% python3 -q
>>> import numpy as np
>>> np.set_printoptions(precision=1, suppress=True, linewidth=140)
>>> def rnd(a):
...     return np.round(a, 1) + 0
... 
>>> J = np.load("arr.npy")
>>> J
array([[ 1. ,  0. ,  0. ,  0. ,  0. ,  0. ,  0. ,  0. ,  0. ,  0. ,  0. ],
       [ 0. ,  1. ,  0. ,  0. ,  0. ,  0. ,  0. ,  0. ,  0. ,  0. ,  0. ],
       [ 0. ,  0. ,  1. ,  0. ,  0. ,  0. ,  0. ,  0. ,  0. ,  0. ,  0. ],
       [ 0. ,  0. ,  0. ,  1. ,  0. ,  0. ,  0. ,  0. ,  0. ,  0. ,  0. ],
       [ 0. ,  0. ,  0. ,  0. ,  0.8,  0. ,  0. ,  0. , -0.6,  0. ,  0. ],
       [ 0. ,  0. ,  0. ,  0. ,  0. ,  1. ,  0. ,  0. ,  0. ,  0. ,  0. ],
       [ 0. ,  0. ,  0. ,  0. ,  0. ,  0. ,  1. ,  0. ,  0. ,  0. ,  0. ],
       [ 0. ,  0. ,  0. ,  0. ,  0. ,  0. ,  0. ,  1. ,  0. ,  0. ,  0. ],
       [ 0. ,  0. ,  0. ,  0. ,  0.6,  0. ,  0. ,  0. ,  0.8,  0. ,  0. ],
       [ 0. ,  0. ,  0. ,  0. ,  0. ,  0. ,  0. ,  0. ,  0. ,  1. ,  0. ],
       [ 0. ,  0. ,  0. ,  0. ,  0. ,  0. ,  0. ,  0. ,  0. ,  0. ,  1. ]])
>>> # 10 groups of indices that never mix
>>> f = np.array([0, -1, -1, -1, -2, -1, 1, 2, 1, -2, -1])
>>> out = J + np.outer(f, np.eye(11)[7])
>>> np.linalg.matrix_rank(np.linalg.inv(out) - np.linalg.inv(J), tol=1e-8)
np.int64(1)
>>> np.linalg.matrix_rank(out - J)
np.int64(1)
>>> np.flatnonzero(np.linalg.matrix_power((J != 0) + (J.T != 0) + np.eye(11), 11)[7])
array([7])
>>> rnd(np.sort(np.linalg.eigvals(J).real))
array([0.8, 0.8, 1. , 1. , 1. , 1. , 1. , 1. , 1. , 1. , 1. ])
>>> (J != 0).astype(int)
array([[1, 0, 0, 0, 0, 0, 0, 0, 0, 0, 0],
       [0, 1, 0, 0, 0, 0, 0, 0, 0, 0, 0],
       [0, 0, 1, 0, 0, 0, 0, 0, 0, 0, 0],
       [0, 0, 0, 1, 0, 0, 0, 0, 0, 0, 0],
       [0, 0, 0, 0, 1, 0, 0, 0, 1, 0, 0],
       [0, 0, 0, 0, 0, 1, 0, 0, 0, 0, 0],
       [0, 0, 0, 0, 0, 0, 1, 0, 0, 0, 0],
       [0, 0, 0, 0, 0, 0, 0, 1, 0, 0, 0],
       [0, 0, 0, 0, 1, 0, 0, 0, 1, 0, 0],
       [0, 0, 0, 0, 0, 0, 0, 0, 0, 1, 0],
       [0, 0, 0, 0, 0, 0, 0, 0, 0, 0, 1]])
>>> rng = np.random.default_rng(882)
>>> idx = rng.permutation(11)
>>> out = J[:, idx] * rng.choice([-1, 1], 11)
>>> out
array([[ 0. , -0. , -0. , -0. , -0. ,  0. ,  0. ,  0. , -0. ,  0. ,  1. ],
       [ 0. , -0. , -0. , -0. , -1. ,  0. ,  0. ,  0. , -0. ,  0. ,  0. ],
       [ 0. , -0. , -1. , -0. , -0. ,  0. ,  0. ,  0. , -0. ,  0. ,  0. ],
       [ 0. , -0. , -0. , -0. , -0. ,  0. ,  0. ,  0. , -1. ,  0. ,  0. ],
       [ 0. , -0.8, -0. , -0. , -0. ,  0. ,  0. , -0.6, -0. ,  0. ,  0. ],
       [ 0. , -0. , -0. , -0. , -0. ,  1. ,  0. ,  0. , -0. ,  0. ,  0. ],
       [ 0. , -0. , -0. , -1. , -0. ,  0. ,  0. ,  0. , -0. ,  0. ,  0. ],
       [ 0. , -0. , -0. , -0. , -0. ,  0. ,  0. ,  0. , -0. ,  1. ,  0. ],
       [ 0. , -0.6, -0. , -0. , -0. ,  0. ,  0. ,  0.8, -0. ,  0. ,  0. ],
       [ 1. , -0. , -0. , -0. , -0. ,  0. ,  0. ,  0. , -0. ,  0. ,  0. ],
       [ 0. , -0. , -0. , -0. , -0. ,  0. ,  1. ,  0. , -0. ,  0. ,  0. ]])
>>> left, _, Vh = np.linalg.svd(J.T @ out)
>>> rnd(left @ Vh)
array([[ 0.,  0.,  0.,  0.,  0.,  0.,  0.,  0.,  0.,  0.,  1.],
       [ 0.,  0.,  0.,  0., -1.,  0.,  0.,  0.,  0.,  0.,  0.],
       [ 0.,  0., -1.,  0.,  0.,  0.,  0.,  0.,  0.,  0.,  0.],
       [ 0.,  0.,  0.,  0.,  0.,  0.,  0.,  0., -1.,  0.,  0.],
       [ 0., -1.,  0.,  0.,  0.,  0.,  0.,  0.,  0.,  0.,  0.],
       [ 0.,  0.,  0.,  0.,  0.,  1.,  0.,  0.,  0.,  0.,  0.],
       [ 0.,  0.,  0., -1.,  0.,  0.,  0.,  0.,  0.,  0.,  0.],
       [ 0.,  0.,  0.,  0.,  0.,  0.,  0.,  0.,  0.,  1.,  0.],
       [ 0.,  0.,  0.,  0.,  0.,  0.,  0.,  1.,  0.,  0.,  0.],
       [ 1.,  0.,  0.,  0.,  0.,  0.,  0.,  0.,  0.,  0.,  0.],
       [ 0.,  0.,  0.,  0.,  0.,  0.,  1.,  0.,  0.,  0.,  0.]])
>>> rnd(np.linalg.lstsq(J, out)[0])
array([[ 0.,  0.,  0.,  0.,  0.,  0.,  0.,  0.,  0.,  0.,  1.],
       [ 0.,  0.,  0.,  0., -1.,  0.,  0.,  0.,  0.,  0.,  0.],
       [ 0.,  0., -1.,  0.,  0.,  0.,  0.,  0.,  0.,  0.,  0.],
       [ 0.,  0.,  0.,  0.,  0.,  0.,  0.,  0., -1.,  0.,  0.],
       [ 0., -1.,  0.,  0.,  0.,  0.,  0.,  0.,  0.,  0.,  0.],
       [ 0.,  0.,  0.,  0.,  0.,  1.,  0.,  0.,  0.,  0.,  0.],
       [ 0.,  0.,  0., -1.,  0.,  0.,  0.,  0.,  0.,  0.,  0.],
       [ 0.,  0.,  0.,  0.,  0.,  0.,  0.,  0.,  0.,  1.,  0.],
       [ 0.,  0.,  0.,  0.,  0.,  0.,  0.,  1.,  0.,  0.,  0.],
       [ 1.,  0.,  0.,  0.,  0.,  0.,  0.,  0.,  0.,  0.,  0.],
       [ 0.,  0.,  0.,  0.,  0.,  0.,  1.,  0.,  0.,  0.,  0.]])
